% ipython --no-banner

In [1]: import numpy as np

In [2]: import numpy.linalg as la

In [3]: np.set_printoptions(precision=3, suppress=True, linewidth=100)

In [4]: rnd = lambda a: np.round(a, 3) + 0

In [5]: K = np.loadtxt("w.csv", delimiter=",")

In [6]: K
Out[6]: 
array([[ 0.3  , -0.8  , -0.605],
       [ 0.2  , -1.2  , -0.424],
       [ 1.1  , -1.2  , -2.176],
       [ 0.8  ,  0.5  , -1.625],
       [-0.5  ,  0.9  ,  1.019],
       [ 0.7  , -1.3  , -1.42 ],
       [ 1.5  ,  1.   , -3.016],
       [-0.2  , -0.7  ,  0.406],
       [ 0.5  ,  0.   , -1.017],
       [-0.8  ,  1.1  ,  1.595],
       [-0.1  ,  1.4  ,  0.209]])

In [7]: Xc = K - K.mean(axis=1)
ValueError: operands could not be broadcast together with shapes (11,3) (11,) 


In [8]: Xc = K - K.mean(axis=0)

In [9]: left, sig, Vt = la.svd(Xc, full_matrices=False)

In [10]: rnd(sig)
Out[10]: array([5.057, 3.08 , 0.023])

In [11]: np.searchsorted(np.cumsum(sig ** 2) / (sig ** 2).sum(), 0.9) + 1
Out[11]: np.int64(2)

In [12]: rnd(Xc.mean(axis=0))
Out[12]: array([0., 0., 0.])

In [13]: (np.sign(left[:, 0]) == np.sign(left[0, 0])).astype(int)
Out[13]: array([1, 1, 1, 1, 0, 1, 1, 0, 1, 0, 0])

In [14]: Xc = (K - K.mean(axis=0)) / K.std(axis=0)

In [15]: np.argwhere(np.abs(Xc) > 2)
Out[15]: array([], shape=(0, 2), dtype=int64)

In [16]: Xc.std(axis=0)
Out[16]: array([1., 1., 1.])

In [17]: coef = la.lstsq(np.delete(Xc, 0, axis=1), Xc[:, 0])[0]

In [18]: rnd(coef)
Out[18]: array([ 0., -1.])

In [19]: np.abs(coef).argmax()
Out[19]: np.int64(1)

In [20]: rnd(np.abs(la.svd(K)[2][-1]))
Out[20]: array([0.895, 0.   , 0.446])

In [21]: la.cond(K) > 100
Out[21]: np.True_

In [22]: rng = np.random.default_rng(557400)

In [23]: M = np.eye(4, dtype=int)[rng.permutation(4)]

In [24]: M
Out[24]: 
array([[0, 0, 0, 1],
       [0, 0, 1, 0],
       [0, 1, 0, 0],
       [1, 0, 0, 0]])

In [25]: lab = rng.permutation(4)

In [26]: A2 = M[:, lab] * rng.choice([-1, 1], 4)

In [27]: A2
Out[27]: 
array([[ 0,  0,  0,  1],
       [ 0,  1,  0,  0],
       [ 0,  0, -1,  0],
       [ 1,  0,  0,  0]])

In [28]: left, _, Vt = la.svd(M.T @ A2)

In [29]: left @ Vt
Out[29]: 
array([[ 1.,  0.,  0.,  0.],
       [ 0.,  0., -1.,  0.],
       [ 0.,  1.,  0.,  0.],
       [ 0.,  0.,  0.,  1.]])

In [30]: rnd(la.lstsq(M, A2)[0])
Out[30]: 
array([[ 1.,  0.,  0.,  0.],
       [ 0.,  0., -1.,  0.],
       [ 0.,  1.,  0.,  0.],
       [ 0.,  0.,  0.,  1.]])

In [31]: lab
Out[31]: array([0, 2, 1, 3])

In [32]: lab = K[:, 2] > np.median(K[:, 2])

In [33]: u = K[lab].mean(axis=0) - K[~lab].mean(axis=0)

In [34]: ((K - K.mean(axis=0)) @ u > 0).astype(int)
Out[34]: array([0, 0, 0, 0, 1, 0, 0, 1, 0, 1, 1])

In [35]: rnd((((K - K.mean(axis=0)) @ u > 0) == lab).mean())
Out[35]: np.float64(0.909)

In [36]: lab.astype(int)
Out[36]: array([0, 1, 0, 0, 1, 0, 0, 1, 0, 1, 1])

In [37]: W0 = np.loadtxt("data.csv", delimiter=",")

In [38]: W0
Out[38]: 
array([[ 6.355,  4.282, -1.426,  6.265],
       [-3.459,  7.395,  5.743, -0.612],
       [ 1.174, -0.256, -9.479, -2.951],
       [ 2.126, -6.657, -5.728,  4.285],
       [-4.763, -2.442, -4.42 ,  7.198],
       [ 5.452,  1.278, -7.821,  2.734],
       [ 4.351, -4.035,  8.047, -0.153],
       [ 8.986,  0.086,  2.931,  3.264],
       [-5.474, -3.334, -5.325,  5.528],
       [ 7.769,  1.645, -2.457,  5.558],
       [-7.121,  4.984,  2.223, -4.418],
       [-6.496, -1.87 ,  2.056, -7.077],
       [-5.159,  5.101, -1.269,  6.764],
       [ 3.669,  2.045, -3.538, -8.357],
       [-8.92 , -2.008,  2.072,  3.478],
       [-3.037, -6.354, -4.406,  5.567],
       [ 3.92 , -3.636, -2.3  , -8.131],
       [ 4.232,  8.193, -3.84 , -0.462],
       [ 1.353, -0.083, -8.114, -5.686],
       [-1.733,  4.864,  2.795, -8.095],
       [ 2.375,  8.728,  2.788, -3.228],
       [-6.143, -0.041,  5.942, -5.192],
       [-0.473,  5.291, -5.891, -6.089],
       [ 2.789,  3.514, -8.167, -3.63 ],
       [ 8.281, -3.84 , -2.534,  3.204],
       [ 1.247,  6.277, -1.074, -7.608]])

In [39]: P = W0 @ la.solve(W0.T @ W0, W0.T)

In [40]: rnd(P @ W0[:, 1])
Out[40]: 
array([ 4.282,  7.395, -0.256, -6.657, -2.442,  1.278, -4.035,  0.086, -3.334,  1.645,  4.984,
       -1.87 ,  5.101,  2.045, -2.008, -6.354, -3.636,  8.193, -0.083,  4.864,  8.728, -0.041,
        5.291,  3.514, -3.84 ,  6.277])

In [41]: Xc = (W0 - W0.mean(axis=0)) / W0.std(axis=0)

In [42]: np.argwhere(np.abs(Xc) > 2)
Out[42]: array([[6, 2]])

In [43]: coef = la.lstsq(np.delete(Xc, 0, axis=1), Xc[:, 0])[0]

In [44]: rnd(coef)
Out[44]: array([ 0.089, -0.228,  0.068])

In [45]: rnd(1 - np.var(Xc[:, 0] - np.delete(Xc, 0, axis=1) @ coef))
Out[45]: np.float64(0.058)

In [46]: lab = rng.permutation(4)

In [47]: A2 = W0[:, lab] * rng.choice([-1, 1], 4)

In [48]: A2
Out[48]: 
array([[ 4.282, -1.426, -6.355, -6.265],
       [ 7.395,  5.743,  3.459,  0.612],
       [-0.256, -9.479, -1.174,  2.951],
       [-6.657, -5.728, -2.126, -4.285],
       [-2.442, -4.42 ,  4.763, -7.198],
       [ 1.278, -7.821, -5.452, -2.734],
       [-4.035,  8.047, -4.351,  0.153],
       [ 0.086,  2.931, -8.986, -3.264],
       [-3.334, -5.325,  5.474, -5.528],
       [ 1.645, -2.457, -7.769, -5.558],
       [ 4.984,  2.223,  7.121,  4.418],
       [-1.87 ,  2.056,  6.496,  7.077],
       [ 5.101, -1.269,  5.159, -6.764],
       [ 2.045, -3.538, -3.669,  8.357],
       [-2.008,  2.072,  8.92 , -3.478],
       [-6.354, -4.406,  3.037, -5.567],
       [-3.636, -2.3  , -3.92 ,  8.131],
       [ 8.193, -3.84 , -4.232,  0.462],
       [-0.083, -8.114, -1.353,  5.686],
       [ 4.864,  2.795,  1.733,  8.095],
       [ 8.728,  2.788, -2.375,  3.228],
       [-0.041,  5.942,  6.143,  5.192],
       [ 5.291, -5.891,  0.473,  6.089],
       [ 3.514, -8.167, -2.789,  3.63 ],
       [-3.84 , -2.534, -8.281, -3.204],
       [ 6.277, -1.074, -1.247,  7.608]])

In [49]: left, _, Vt = la.svd(W0.T @ A2)

In [50]: rnd(left @ Vt)
Out[50]: 
array([[ 0.,  0., -1.,  0.],
       [ 1.,  0.,  0.,  0.],
       [ 0.,  1.,  0.,  0.],
       [ 0.,  0.,  0., -1.]])

In [51]: rnd(la.lstsq(W0, A2)[0])
Out[51]: 
array([[ 0.,  0., -1.,  0.],
       [ 1.,  0.,  0.,  0.],
       [ 0.,  1.,  0.,  0.],
       [ 0.,  0.,  0., -1.]])

In [52]: A = np.load("dump.npy")

In [53]: A
Out[53]: 
array([[0, 6, 0, 4, 0],
       [0, 3, 0, 2, 0],
       [0, 0, 0, 0, 0],
       [0, 0, 0, 0, 0],
       [0, 3, 0, 2, 0]])

In [54]: # 2 blocks once reordered

In [55]: A2 = A + rng.integers(-2, 3, (5, 1)) @ rng.integers(-2, 3, (1, 5))

In [56]: A2
Out[56]: 
array([[ 0,  4,  1,  3,  1],
       [ 0,  3,  0,  2,  0],
       [ 0,  2, -1,  1, -1],
       [ 0, -4,  2, -2,  2],
       [ 0,  3,  0,  2,  0]])

In [57]: la.matrix_rank(A2 - A, tol=1e-8)
Out[57]: np.int64(1)

In [58]: A2 - A
Out[58]: 
array([[ 0, -2,  1, -1,  1],
       [ 0,  0,  0,  0,  0],
       [ 0,  2, -1,  1, -1],
       [ 0, -4,  2, -2,  2],
       [ 0,  0,  0,  0,  0]])

In [59]: np.unique(A.round(6), axis=0).shape
Out[59]: (3, 5)

In [60]: rnd(np.trace(la.pinv(A) @ A))
Out[60]: np.float64(1.0)

In [61]: rank = la.matrix_rank(A)

In [62]: rank
Out[62]: np.int64(1)

In [63]: N = la.svd(A)[2][rank:].T

In [64]: rnd(N @ N.T)
Out[64]: 
array([[ 1.   ,  0.   ,  0.   ,  0.   ,  0.   ],
       [ 0.   ,  0.308,  0.   , -0.462,  0.   ],
       [ 0.   ,  0.   ,  1.   ,  0.   ,  0.   ],
       [ 0.   , -0.462,  0.   ,  0.692,  0.   ],
       [ 0.   ,  0.   ,  0.   ,  0.   ,  1.   ]])

In [65]: N.shape
Out[65]: (5, 4)

In [66]: A @ N
Out[66]: 
array([[0., 0., 0., 0.],
       [0., 0., 0., 0.],
       [0., 0., 0., 0.],
       [0., 0., 0., 0.],
       [0., 0., 0., 0.]])

In [67]: la.matrix_rank(A.T @ A), la.matrix_rank(A @ A.T)
Out[67]: (np.int64(1), np.int64(1))

In [68]: [int(la.matrix_rank(A[:i])) for i in range(1, len(A) + 1)]
Out[68]: [1, 1, 1, 1, 1]

In [69]: np.allclose(A @ N, 0)
Out[69]: True

In [70]: left, sig, Vt = la.svd(A)

In [71]: rnd(sig)
Out[71]: array([8.832, 0.   , 0.   , 0.   , 0.   ])

In [72]: A2 = left[:, :1] @ np.diag(sig[:1]) @ Vt[:1]

In [73]: rnd(la.norm(A - A2) / la.norm(A))
Out[73]: np.float64(0.0)

In [74]: la.matrix_rank(A, rtol=0.05)
Out[74]: np.int64(1)

In [75]: rnd(A2)
Out[75]: 
array([[0., 6., 0., 4., 0.],
       [0., 3., 0., 2., 0.],
       [0., 0., 0., 0., 0.],
       [0., 0., 0., 0., 0.],
       [0., 3., 0., 2., 0.]])

In [76]: feats = np.array([[0, 0, 0, 1], [0, 0, 1, 0], [1, 0, 0, 0], [0, 1, 0, 0]])

In [77]: # columns are unit length and at right angles

In [78]: x = np.array([0, 2, 1, 2])

In [79]: target = feats @ x

In [80]: target
Out[80]: array([2, 1, 0, 2])

In [81]: rnd(la.solve(feats, 2 * target))
Out[81]: array([0., 4., 2., 4.])

In [82]: rnd(la.solve(feats.T, feats[1]))
Out[82]: array([0., 1., 0., 0.])

In [83]: W1 = np.array([[3, 1, 3, 1, 1], [1, 1, 2, 1, 0], [2, 3, 0, 1, 3], [3, 1, 2, 0, 2]])

In [84]: coef = np.array([-6, -6, -5, -7, 8])

In [85]: H = np.maximum(feats @ W1 + coef, 0)

In [86]: la.matrix_rank(H)
Out[86]: np.int64(1)

In [87]: (H > 0).astype(int)
Out[87]: 
array([[0, 0, 0, 0, 1],
       [0, 0, 0, 0, 1],
       [0, 0, 0, 0, 1],
       [0, 0, 0, 0, 1]])

In [88]: (H > 0).mean(axis=0)
Out[88]: array([0., 0., 0., 0., 1.])

In [89]: W2 = np.array([[-1, 1], [-2, -3], [2, -3], [0, 0], [3, -3]])

In [90]: H @ W2
Out[90]: 
array([[ 30, -30],
       [ 33, -33],
       [ 27, -27],
       [ 24, -24]])

In [91]: (H @ W2).round(6).argmax(axis=1)
Out[91]: array([0, 0, 0, 0])

In [92]: W1 @ W2
Out[92]: 
array([[  4, -12],
       [  1,  -8],
       [  1, -16],
       [  5, -12]])

In [93]: A2 = np.c_[K[:, :1] @ np.array([[-9]]), np.array([2, 0, -1, -2, -2, -3, -2, 0, -2, 3, 0])]

In [94]: rnd(A2)
Out[94]: 
array([[ -2.7,   2. ],
       [ -1.8,   0. ],
       [ -9.9,  -1. ],
       [ -7.2,  -2. ],
       [  4.5,  -2. ],
       [ -6.3,  -3. ],
       [-13.5,  -2. ],
       [  1.8,   0. ],
       [ -4.5,  -2. ],
       [  7.2,   3. ],
       [  0.9,   0. ]])

In [95]: rnd(la.norm(la.qr(K)[0].T @ A2, axis=0) ** 2 / ((A2 ** 2).sum(axis=0) + 1e-12))
Out[95]: array([1.   , 0.405])

In [96]: J = np.loadtxt("run7.csv", delimiter=",")

In [97]: rnd(J)
Out[97]: 
array([[-0.421,  0.696,  0.882, -1.395, -0.784],
       [-1.011, -1.178,  0.929, -0.165,  0.837],
       [-1.6  ,  0.831, -0.391,  0.751, -0.179],
       [-0.253,  0.245, -1.159, -1.152,  1.098],
       [ 0.421,  1.174,  0.928,  0.369,  1.203]])

In [98]: dist = la.norm(W0[:, None] - W0[None], axis=-1)

In [99]: (dist + 1e9 * np.eye(26)).round(6).argmin(axis=1)
Out[99]: 
array([ 9, 10, 18, 15,  8,  9,  7,  9,  4,  0, 21, 21,  4, 25,  8,  8, 13, 23,  2, 25, 25, 11, 23,
        2,  9, 19])

In [100]: dist.shape
Out[100]: (26, 26)

In [101]: rnd(la.norm(W0, axis=1))
Out[101]: 
array([10.   , 10.   , 10.   , 10.   , 10.   , 10.   , 10.   , 10.   , 10.   , 10.   , 10.   ,
       10.   , 10.   , 10.   ,  9.999, 10.   , 10.   , 10.   , 10.   , 10.   , 10.001, 10.   ,
       10.   , 10.   , 10.   , 10.   ])

In [102]: F = np.loadtxt("block8.csv", delimiter=",")

In [103]: F
Out[103]: 
array([[ 0.,  2.,  3.,  2.,  0.],
       [-2., -3., -2.,  0., -1.],
       [-4., -4., -1.,  2., -2.]])

In [104]: # rows and columns are dependent

In [105]: x = np.array([-2, 0, -2, 3, 5])

In [106]: F @ x
Out[106]: array([0., 3., 6.])

In [107]: np.sign((F @ x).round(6))
Out[107]: array([0., 1., 1.])

In [108]: F @ np.ones(5)
Out[108]: array([ 7., -8., -9.])

In [109]: (F * x).sum(axis=1)
Out[109]: array([0., 3., 6.])

In [110]: la.norm(F @ x) <= la.norm(F, 2) * la.norm(x) + 1e-9
Out[110]: np.True_

In [111]: (F @ x).argmax()
Out[111]: np.int64(2)

In [112]: F @ (2 * x)
Out[112]: array([ 0.,  6., 12.])

In [113]: F @ np.eye(5)[4]
Out[113]: array([ 0., -1., -2.])

In [114]: rank = la.matrix_rank(F)

In [115]: rank
Out[115]: np.int64(2)

In [116]: N = la.svd(F)[2][rank:].T

In [117]: [int(la.matrix_rank(F[:i])) for i in range(1, len(F) + 1)]
Out[117]: [1, 2, 2]

In [118]: [int(la.matrix_rank(F[:, :j + 1])) for j in range(5)]
Out[118]: [1, 2, 2, 2, 2]

In [119]: [int(la.matrix_rank(np.delete(F, i, axis=0))) for i in range(3)]
Out[119]: [2, 2, 2]

In [120]: N.shape
Out[120]: (5, 3)

In [121]: rnd(N @ N.T)
Out[121]: 
array([[ 0.58 , -0.333,  0.025,  0.296, -0.21 ],
       [-0.333,  0.5  , -0.333,  0.   , -0.167],
       [ 0.025, -0.333,  0.469, -0.37 ,  0.012],
       [ 0.296,  0.   , -0.37 ,  0.556,  0.148],
       [-0.21 , -0.167,  0.012,  0.148,  0.895]])

In [122]: left, sig, Vt = la.svd(F)

In [123]: np.argmax(sig[:-1] / (sig[1:] + 1e-6)) + 1
Out[123]: np.int64(2)

In [124]: A2 = left[:, :2] @ np.diag(sig[:2]) @ Vt[:2]

In [125]: la.matrix_rank(A2)
Out[125]: np.int64(2)

In [126]: la.matrix_rank(F, rtol=0.05)
Out[126]: np.int64(2)

In [127]: rnd(A2)
Out[127]: 
array([[ 0.,  2.,  3.,  2.,  0.],
       [-2., -3., -2.,  0., -1.],
       [-4., -4., -1.,  2., -2.]])

In [128]: left, sig, Vt = la.svd(F)

In [129]: vecs = Vt[:(sig > 1e-8).sum()]

In [130]: x = F[0] + 3 * F[2] + rng.integers(2) * np.eye(5)[1]

In [131]: x
Out[131]: array([-12.,  -9.,   0.,   8.,  -6.])

In [132]: rnd(np.diag(vecs.T @ vecs))
Out[132]: array([0.42 , 0.5  , 0.531, 0.444, 0.105])

In [133]: rnd(vecs.T @ vecs)
Out[133]: 
array([[ 0.42 ,  0.333, -0.025, -0.296,  0.21 ],
       [ 0.333,  0.5  ,  0.333,  0.   ,  0.167],
       [-0.025,  0.333,  0.531,  0.37 , -0.012],
       [-0.296,  0.   ,  0.37 ,  0.444, -0.148],
       [ 0.21 ,  0.167, -0.012, -0.148,  0.105]])

In [134]: np.allclose(vecs.T @ vecs @ x, x)
Out[134]: False

In [135]: la.matrix_rank(np.vstack([F, x]))
Out[135]: np.int64(3)
